$ ipython --no-banner

In [1]: import numpy as np

In [2]: import numpy.linalg as la

In [3]: np.set_printoptions(suppress=True, linewidth=140)

In [4]: F = np.load("run11.npy")

In [5]: F
Out[5]: 
array([[ 0.3, -0.5, -1. ,  0.1, -0.5,  1.4, -1. , -0.8,  1.2,  0. ,  0. , -0.6,  1.1, -2. ,  0.1],
       [ 0.6, -2. , -0.1,  0. , -1.5,  0.6, -0.6,  0.1,  0.7, -0.7,  0.3, -0.6, -0.5, -0.8, -0.1],
       [ 0.4, -0.5, -0.6,  0.4,  0.5,  0.9, -1. ,  0.2, -1.4, -1.1,  0. , -1.1, -0.1,  1.5, -0.7],
       [ 1. ,  0.7,  1.6,  1. , -0.2,  0.2, -0.6,  0.9,  1.5, -1. ,  0.4,  1.6,  0.4, -1.1,  0.7],
       [-1.6, -0.3,  0. , -1.6,  0.2, -1.8,  0.6,  0.2,  0.4,  1.1, -1.4,  0.3,  0.6, -0.5,  0.8],
       [-0.3,  0.7,  1.8,  1.7, -0.7,  1. , -0.8, -0.7, -1.6, -0.9,  0.3, -0.2, -0.1,  0.9,  0.6],
       [-0.3,  0.8, -1.6, -1.1, -0.7,  0.5,  0.5,  1.1, -2. ,  1.6,  0.5,  1.1,  0.2, -0.6,  1.8],
       [-1.7, -0.7,  0.3,  0.9, -1.1,  1.6,  1.4,  2.1, -0.5, -0.8,  0.1, -0.3,  0.5,  0. , -0.4]])

In [6]: W = np.array([[1, 1, -1, -1, -3, -1],
   ...:     [0, -2, 0, 3, 1, 2],
   ...:     [-3, -1, -1, 3, -2, -2],
   ...:     [-3, 0, 1, 1, -3, 3],
   ...:     [-3, 3, 0, -1, 2, -3],
   ...:     [2, -2, -3, 3, 3, -1],
   ...:     [-1, -3, 2, -2, 3, -1],
   ...:     [3, -1, 0, 0, 0, 3],
   ...:     [-2, 2, 0, 3, 0, 2],
   ...:     [-1, 1, -1, 3, 2, -1],
   ...:     [-2, -3, 0, 0, 3, -1],
   ...:     [2, -1, 1, -3, 1, 3],
   ...:     [-3, -2, 0, 1, -2, 0],
   ...:     [0, 2, -2, 2, 1, 1],
   ...:     [-3, -3, 3, 0, 3, 2]])

In [7]: beta = np.array([2, 0, 2, 0, -2, 2])

In [8]: H = np.maximum(F @ W + beta, 0)

In [9]: (H > 0).astype(int)
Out[9]: 
array([[1, 0, 1, 1, 0, 1],
       [1, 1, 0, 0, 0, 1],
       [1, 1, 0, 0, 0, 0],
       [0, 0, 1, 1, 0, 1],
       [0, 1, 1, 0, 1, 1],
       [0, 0, 0, 1, 0, 1],
       [1, 0, 1, 0, 1, 1],
       [1, 0, 1, 1, 1, 1]])

In [10]: (H > 0).mean(axis=0)
Out[10]: array([0.625, 0.375, 0.625, 0.5  , 0.375, 0.875])

In [11]: Z = np.array([[1, 2, 0], [2, 1, 1], [2, 0, 0], [1, 1, 1], [0, 0, 1], [0, 2, 1]])

In [12]: W @ Z
Out[12]: 
array([[  0,   0,  -4],
       [ -1,   5,   4],
       [ -4,  -8,  -2],
       [  0,   1,   1],
       [  2, -10,   1],
       [ -5,   3,   3],
       [ -5,  -9,  -3],
       [  1,  11,   2],
       [  5,   5,   7],
       [  2,   0,   5],
       [ -8,  -9,  -1],
       [ -1,   6,   0],
       [ -6,  -7,  -3],
       [  2,   6,   6],
       [ -3,  -5,   2]])

In [13]: f = np.array([0, 3, 1, 3, 1])

In [14]: feats = 3 * np.eye(5) + np.outer(f, f)

In [15]: feats
Out[15]: 
array([[ 3.,  0.,  0.,  0.,  0.],
       [ 0., 12.,  3.,  9.,  3.],
       [ 0.,  3.,  4.,  3.,  1.],
       [ 0.,  9.,  3., 12.,  3.],
       [ 0.,  3.,  1.,  3.,  4.]])

In [16]: A2 = feats[0, 0] * feats[1:] - np.outer(feats[1:, 0], feats[0])

In [17]: A2
Out[17]: 
array([[ 0., 36.,  9., 27.,  9.],
       [ 0.,  9., 12.,  9.,  3.],
       [ 0., 27.,  9., 36.,  9.],
       [ 0.,  9.,  3.,  9., 12.]])

In [18]: la.matrix_rank(A2), la.matrix_rank(feats)
Out[18]: (np.int64(4), np.int64(5))

In [19]: vec = np.array([1, -2, -2, 3, -3])

In [20]: la.norm(A2 @ vec) <= la.norm(A2, 2) * la.norm(vec) + 1e-9
Out[20]: np.True_

In [21]: A2 @ (2 * vec)
Out[21]: array([-72., -48.,  18., -66.])

In [22]: vec @ A2
Traceback (most recent call last):
  Cell In[22], line 1
    vec @ A2
ValueError: matmul: Input operand 1 has a mismatch in its core dimension 0, with gufunc signature (n?,k),(k,m?)->(n?,m?) (size 4 is different from 5)


In [23]: A2 @ np.eye(5)[0]
Out[23]: array([0., 0., 0., 0.])

In [24]: np.sign((A2 @ vec).round(6))
Out[24]: array([-1., -1.,  1., -1.])

In [25]: np.einsum("ij,j->i", A2, vec)
Out[25]: array([-36., -24.,   9., -33.])

In [26]: vec = np.ones(5)

In [27]: for _ in range(7):
    ...:     vec = feats @ vec
    ...:     vec /= la.norm(vec)
    ...:     print(round(vec @ feats @ vec, 3))
    ...: 
22.81
22.997
23.0
23.0
23.0
23.0
23.0

In [28]: np.round(la.eigvalsh(feats)[-1], 3)
Out[28]: np.float64(23.0)
